$ python3 -q
>>> import numpy as np
>>> import numpy.linalg as la
>>> np.set_printoptions(precision=2, suppress=True, linewidth=100, sign=" ")
>>> rnd = lambda a: np.round(a, 2) + 0
>>> mat = np.array([[39, 1, 2, 5], [3, 59, 0, 5], [4, -2, 22, -2], [-4, 5, 3, 3]])
>>> cov = mat.T @ mat
>>> cov
array([[1562,  188,  154,  190],
       [ 188, 3511,  -27,  319],
       [ 154,  -27,  497,  -25],
       [ 190,  319,  -25,   63]])
>>> la.matrix_rank(cov)
np.int64(4)
>>> rnd(la.eigvalsh(cov)[::-1])
array([ 3561.34,  1581.77,   478.76,    11.13])
>>> (mat @ mat.T).shape
(4, 4)
>>> rng = np.random.default_rng(2437)
>>> M2 = mat + rng.integers(-2, 3, (4, 3)) @ rng.integers(-2, 3, (3, 4))
>>> M2
array([[36,  4,  0,  5],
       [ 3, 56,  1,  2],
       [ 4, -5, 19, -7],
       [ 0,  3,  5,  5]])
>>> rnd(la.svd(M2 - mat, compute_uv=False))
array([ 7.58,  7.05,  2.2 ,  0.  ])
>>> K = np.loadtxt("dump.csv", delimiter=",")
>>> K
array([[ 6.,  0.,  0.],
       [ 0.,  0.,  2.],
       [ 0.,  0., -2.]])
>>> # triangular: eigenvalues sit on the diagonal
>>> rank = la.matrix_rank(K)
>>> rank
np.int64(2)
>>> ns = la.svd(K)[2][rank:].T
>>> K @ ns
array([[ 0.],
       [ 0.],
       [ 0.]])
>>> ns.shape
(3, 1)
>>> [int(la.matrix_rank(K[:i])) for i in range(1, len(K) + 1)]
[1, 2, 2]
>>> la.matrix_rank(K - K[0, 0] * np.eye(3))
np.int64(2)
>>> try:
...     la.inv(K)
... except la.LinAlgError as e:
...     print("failed:", e)
... 
failed: Singular matrix
>>> rnd(K @ la.pinv(K) @ K)
array([[ 6.,  0.,  0.],
       [ 0.,  0.,  2.],
       [ 0.,  0., -2.]])
>>> np.allclose(K[:-1].T @ la.lstsq(K[:-1].T, K[-1])[0], K[-1])
True
>>> try:
...     la.inv(K)
... except la.LinAlgError as e:
...     print(repr(e))
... 
LinAlgError('Singular matrix')
>>> la.lstsq(K[:-1].T, K[-1])[2]
np.int32(2)
>>> proj = np.triu(np.array([[-2, 2, 5], [-2, -1, -1], [2, 2, 5]]), 1) + np.eye(3)
>>> M2 = proj @ K @ la.inv(proj)
>>> np.poly(M2)
array([  1.,  -4., -12.,   0.])
>>> np.trace(M2), np.trace(K)
(np.float64(4.0), np.float64(4.0))
>>> U, sv, Vt = la.svd(K)
>>> vecs = Vt[:(sv > 1e-8).sum()]
>>> x = K[1] + -2 * K[2] + rng.integers(2) * np.eye(3)[2]
>>> x
array([ 0.,  0.,  6.])
>>> rnd(la.norm(x - vecs.T @ vecs @ x))
np.float64(0.0)
>>> np.allclose(vecs.T @ vecs @ x, x)
True
>>> A = np.load("out14.npy")
>>> A
array([[  2,   1,   0,   1],
       [  1,   6,   1,   0],
       [  2,   2,  11,   1],
       [  2,   1,   1,   0]])
>>> np.einsum("ii->", A)
np.int64(19)
>>> rnd(la.eigvals(A))
array([11.54, -0.74,  2.43,  5.78])
>>> x = np.array([-3, 1, -1, -1])
>>> target = A @ x
>>> target
array([ -6,   2, -16,  -6])
>>> rnd(la.solve(A, target + A[:, 2]))
array([-3.,  1.,  0., -1.])
>>> rnd(la.solve(A, -2 * target))
array([ 6., -2.,  2.,  2.])
>>> w1 = np.array([[0, 1, 0, 1, 0, 1],
...     [2, 0, 2, 2, 1, 0],
...     [2, 1, 2, 0, 2, 2],
...     [2, 1, 1, 0, 1, 1]])
>>> b = np.array([-3, -1, -2, -1, -1, -3])
>>> act = np.maximum(A @ w1 + b, 0)
>>> la.matrix_rank(act)
np.int64(4)
>>> act
array([[  1,   2,   1,   3,   1,   0],
       [ 11,   1,  12,  12,   7,   0],
       [ 25,  13,  25,   5,  24,  22],
       [  1,   2,   2,   3,   2,   1]])
>>> (act > 0).astype(int)
array([[ 1,  1,  1,  1,  1,  0],
       [ 1,  1,  1,  1,  1,  0],
       [ 1,  1,  1,  1,  1,  1],
       [ 1,  1,  1,  1,  1,  1]])
>>> basis = np.array([[4, 2, 4],
...     [4, -1, 1],
...     [-4, -2, -3],
...     [0, 3, 5],
...     [4, 0, 2],
...     [-4, 0, -2]])
>>> act @ basis
array([[ 12,   7,  20],
       [ 28,  33,  83],
       [ 60,   2,  67],
       [  8,   5,  17]])
>>> w1 @ basis
array([[ 0,  2,  4],
       [ 4,  6, 14],
       [ 4, -1,  3],
       [ 8,  1,  6]])
>>> (act @ basis).round(6).argmax(axis=1)
array([ 2,  2,  2,  2])
>>> M2 = np.array([[0, 5, 5, 3], [1, 5, 4, 3], [3, 2, 3, 0], [4, 2, 2, 2]])
>>> M = np.triu(M2, 1)
>>> M
array([[ 0,  5,  5,  3],
       [ 0,  0,  4,  3],
       [ 0,  0,  0,  0],
       [ 0,  0,  0,  0]])
>>> rnd(M @ la.pinv(M) @ M)
array([[ 0.,  5.,  5.,  3.],
       [ 0.,  0.,  4.,  3.],
       [ 0.,  0.,  0.,  0.],
       [ 0.,  0.,  0.,  0.]])
>>> np.abs(np.diag(la.qr(M)[1])) > 1e-9
array([False, False, False, False])
>>> U, sv, Vt = la.svd(M)
>>> np.argmax(sv[:-1] / (sv[1:] + 1e-6)) + 1
np.int64(2)
>>> M2 = U[:, :2] @ np.diag(sv[:2]) @ Vt[:2]
>>> rnd(M2)
array([[ 0.,  5.,  5.,  3.],
       [ 0.,  0.,  4.,  3.],
       [ 0.,  0.,  0.,  0.],
       [ 0.,  0.,  0.,  0.]])
>>> M @ M
array([[  0,   0,  20,  15],
       [  0,   0,   0,   0],
       [  0,   0,   0,   0],
       [  0,   0,   0,   0]])
>>> la.matrix_power(M - np.diag(np.diag(M)), 4)
array([[ 0,  0,  0,  0],
       [ 0,  0,  0,  0],
       [ 0,  0,  0,  0],
       [ 0,  0,  0,  0]])
>>> [int(la.matrix_rank(la.matrix_power(M, p))) for p in range(1, 5)]
[2, 1, 0, 0]
>>> rank = la.matrix_rank(M)
>>> rank
np.int64(2)
>>> ns = la.svd(M)[2][rank:].T
>>> np.allclose(M @ ns, 0)
True
>>> [int(la.matrix_rank(np.delete(M, i, axis=0))) for i in range(4)]
[1, 1, 2, 2]
>>> W0 = np.array([[2, 0, 0], [0, 0, 3], [0, -1, -1]])
>>> # splits into 2 blocks
>>> q, vecs = la.qr(W0[:, :1])[0], la.qr(W0[:, 1:])[0]
>>> sv = la.svd(q.T @ vecs, compute_uv=False)
>>> sv
array([ 0.])
>>> np.degrees(np.arccos(sv.clip(0, 1)))
array([ 90.])
>>> (K != 0).astype(int)
array([[ 1,  0,  0],
       [ 0,  0,  1],
       [ 0,  0,  1]])
>>> np.einsum("ij,ji->", W0, W0)
np.int64(-1)
>>> rnd(la.det(W0.T))
np.float64(6.0)
>>> np.kron(np.eye(2, dtype=int), W0)
array([[ 2,  0,  0,  0,  0,  0],
       [ 0,  0,  3,  0,  0,  0],
       [ 0, -1, -1,  0,  0,  0],
       [ 0,  0,  0,  2,  0,  0],
       [ 0,  0,  0,  0,  0,  3],
       [ 0,  0,  0,  0, -1, -1]])
>>> rnd(la.eigvals(W0))
array([-0.5+1.66j, -0.5-1.66j,  2. +0.j  ])
>>> rnd(la.det(2 * W0)), rnd(la.det(W0))
(np.float64(48.0), np.float64(6.0))
>>> rnd(la.det(W0))
np.float64(6.0)
>>> np.allclose(W0, W0.T)
False
>>> rnd(np.sort(np.abs(la.eigvals(W0))))
array([ 1.73,  1.73,  2.  ])
>>> np.trace(W0)
np.int64(1)
>>> la.matrix_power(W0, 3)
array([[ 8,  0,  0],
       [ 0,  3, -6],
       [ 0,  2,  5]])
>>> np.allclose(W0 @ W0.T, W0.T @ W0)
False
>>> rnd(np.abs(la.eigvals(W0)).max())
np.float64(2.0)
>>> x = np.array([0, 3, 0])
>>> target = W0 @ x
>>> target
array([ 0,  0, -3])
>>> rnd(la.solve(W0, target))
array([ 0.,  3.,  0.])
>>> rnd(la.solve(W0, W0[:, 2]))
array([ 0.,  0.,  1.])
>>> rnd(la.solve(W0, -3 * target))
array([ 0., -9.,  0.])
>>> rnd(la.solve(W0, target + W0[:, 0]))
array([ 1.,  3.,  0.])
>>> rnd(la.solve(W0.T, W0[0]))
array([ 1.,  0.,  0.])
>>> feats = np.load("mat.npy")
>>> feats
array([[ 8,  8,  2,  0],
       [ 8,  8,  2,  0],
       [ 2,  2,  2,  2],
       [ 0,  0,  2,  4]])
>>> # null space of dimension 1
>>> z = rng.permutation(4)
>>> z
array([ 3,  1,  2,  0])
>>> M2 = feats[z][:, z]
>>> np.allclose(M2, feats)
False
>>> rank = la.matrix_rank(feats)
>>> rank
np.int64(3)
>>> ns = la.svd(feats)[2][rank:].T
>>> np.allclose(feats @ ns, 0)
True
>>> rnd(feats @ ns)
array([[ 0.],
       [ 0.],
       [ 0.],
       [ 0.]])
>>> rnd(ns @ ns.T)
array([[ 0.5, -0.5,  0. ,  0. ],
       [-0.5,  0.5,  0. ,  0. ],
       [ 0. ,  0. ,  0. ,  0. ],
       [ 0. ,  0. ,  0. ,  0. ]])
>>> U, sv, Vt = la.svd(feats)
>>> vecs = Vt[:(sv > 1e-8).sum()]
>>> x = feats[3] + -1 * feats[0] + rng.integers(2) * np.eye(4)[3]
>>> x
array([-8., -8.,  0.,  5.])
>>> rnd(la.norm(x - vecs.T @ vecs @ x))
np.float64(0.0)
>>> X = np.load("x.npy")
>>> rnd(X)
array([[ 0.32,  0.12, -0.43, -0.15],
       [ 0.12,  0.85,  0.15, -0.3 ],
       [-0.43,  0.15,  0.68,  0.11],
       [-0.15, -0.3 ,  0.11,  0.14]])
>>> np.allclose(X[:-1].T @ la.lstsq(X[:-1].T, X[-1])[0], X[-1])
True
>>> np.unique(X.round(6), axis=0).shape
(4, 4)
>>> rnd(X @ la.pinv(X) @ X)
array([[ 0.32,  0.12, -0.43, -0.15],
       [ 0.12,  0.85,  0.15, -0.3 ],
       [-0.43,  0.15,  0.68,  0.11],
       [-0.15, -0.3 ,  0.11,  0.14]])
>>> np.abs(np.diag(la.qr(X)[1])) > 1e-9
array([ True,  True, False, False])
>>> t = np.radians(180)
>>> R = np.eye(4)
>>> R[3, 3] = R[2, 2] = np.cos(t)
>>> R[3, 2], R[2, 3] = -np.sin(t), np.sin(t)
>>> rnd(R)
array([[ 1.,  0.,  0.,  0.],
       [ 0.,  1.,  0.,  0.],
       [ 0.,  0., -1.,  0.],
       [ 0.,  0.,  0., -1.]])
>>> M2 = X @ R.T
>>> np.allclose(X @ X.T, M2 @ M2.T)
True
>>> np.allclose(la.norm(X, axis=1), la.norm(M2, axis=1))
True
>>> rnd(la.det(R)), np.trace(R)
(np.float64(1.0), np.float64(0.0))
>>> rnd(np.abs(M2 - X).max(axis=0))
array([ 0.  ,  0.  ,  1.36,  0.59])
>>> J = np.load("arr.npy")
>>> J
array([[ 5,  0,  4],
       [ 3,  0,  1],
       [ 1,  0,  0],
       [ 5,  0,  4],
       [ 3,  0,  1],
       [ 3,  0,  1],
       [ 3,  0,  1],
       [ 3,  0,  1],
       [ 5,  0,  4],
       [ 3,  0,  1],
       [ 1,  0,  0],
       [ 1,  0,  0],
       [ 5,  0,  4],
       [ 5,  0,  4],
       [ 1,  0,  0],
       [ 7,  0,  7],
       [ 3,  0,  1],
       [ 7,  0,  7],
       [ 5,  0,  4],
       [ 1,  0,  0]])
>>> cov = J.T @ J
>>> rnd(la.eigvalsh(cov)[::-1])
array([ 504.32,   12.68,    0.  ])
>>> np.trace(cov), (J ** 2).sum()
(np.int64(517), np.int64(517))
>>> (J @ J.T).shape
(20, 20)
>>> la.matrix_rank(cov)
np.int64(2)
>>> cov
array([[ 316,    0,  239],
       [   0,    0,    0],
       [ 239,    0,  201]])
>>> rnd(J @ la.pinv(J) @ J)
array([[ 5.,  0.,  4.],
       [ 3.,  0.,  1.],
       [ 1.,  0.,  0.],
       [ 5.,  0.,  4.],
       [ 3.,  0.,  1.],
       [ 3.,  0.,  1.],
       [ 3.,  0.,  1.],
       [ 3.,  0.,  1.],
       [ 5.,  0.,  4.],
       [ 3.,  0.,  1.],
       [ 1.,  0.,  0.],
       [ 1.,  0.,  0.],
       [ 5.,  0.,  4.],
       [ 5.,  0.,  4.],
       [ 1.,  0.,  0.],
       [ 7.,  0.,  7.],
       [ 3.,  0.,  1.],
       [ 7.,  0.,  7.],
       [ 5.,  0.,  4.],
       [ 1.,  0.,  0.]])
>>> U, sv, Vt = la.svd(J)
>>> vecs = Vt[:(sv > 1e-8).sum()]
>>> x = J[19] + -3 * J[14] + rng.integers(2) * np.eye(3)[0]
>>> x
array([-1.,  0.,  0.])
>>> np.allclose(vecs.T @ vecs @ x, x)
True
>>> rnd(la.norm(x - vecs.T @ vecs @ x))
np.float64(0.0)
>>> M2 = J / la.norm(J, axis=1, keepdims=True)
>>> cov = M2 @ M2.T
>>> (cov - 2 * np.eye(20)).round(6).argmax(axis=1)
array([  3,   4,  10,   0,   1,   1,   1,   1,   0,   1,   2,   2,   0,   0,   2,  17,   1,  15,
         0,   2])
>>> rnd(np.degrees(np.arccos(np.clip(cov[0, 6], -1, 1))))
np.float64(20.22)
>>> rnd(cov[0])
array([ 1.  ,  0.94,  0.78,  1.  ,  0.94,  0.94,  0.94,  0.94,  1.  ,  0.94,  0.78,  0.78,  1.  ,
        1.  ,  0.78,  0.99,  0.94,  0.99,  1.  ,  0.78])
>>> rank = la.matrix_rank(J)
>>> rank
np.int64(2)
>>> ns = la.svd(J)[2][rank:].T
>>> ns.shape
(3, 1)
>>> ns @ ns.T
array([[ 0.,  0.,  0.],
       [ 0.,  1.,  0.],
       [ 0.,  0.,  0.]])
>>> J @ ns
array([[ 0.],
       [ 0.],
       [ 0.],
       [ 0.],
       [ 0.],
       [ 0.],
       [ 0.],
       [ 0.],
       [ 0.],
       [ 0.],
       [ 0.],
       [ 0.],
       [ 0.],
       [ 0.],
       [ 0.],
       [ 0.],
       [ 0.],
       [ 0.],
       [ 0.],
       [ 0.]])
>>> np.allclose(J @ ns, 0)
True
>>> [int(la.matrix_rank(np.delete(J, i, axis=0))) for i in range(20)]
[2, 2, 2, 2, 2, 2, 2, 2, 2, 2, 2, 2, 2, 2, 2, 2, 2, 2, 2, 2]
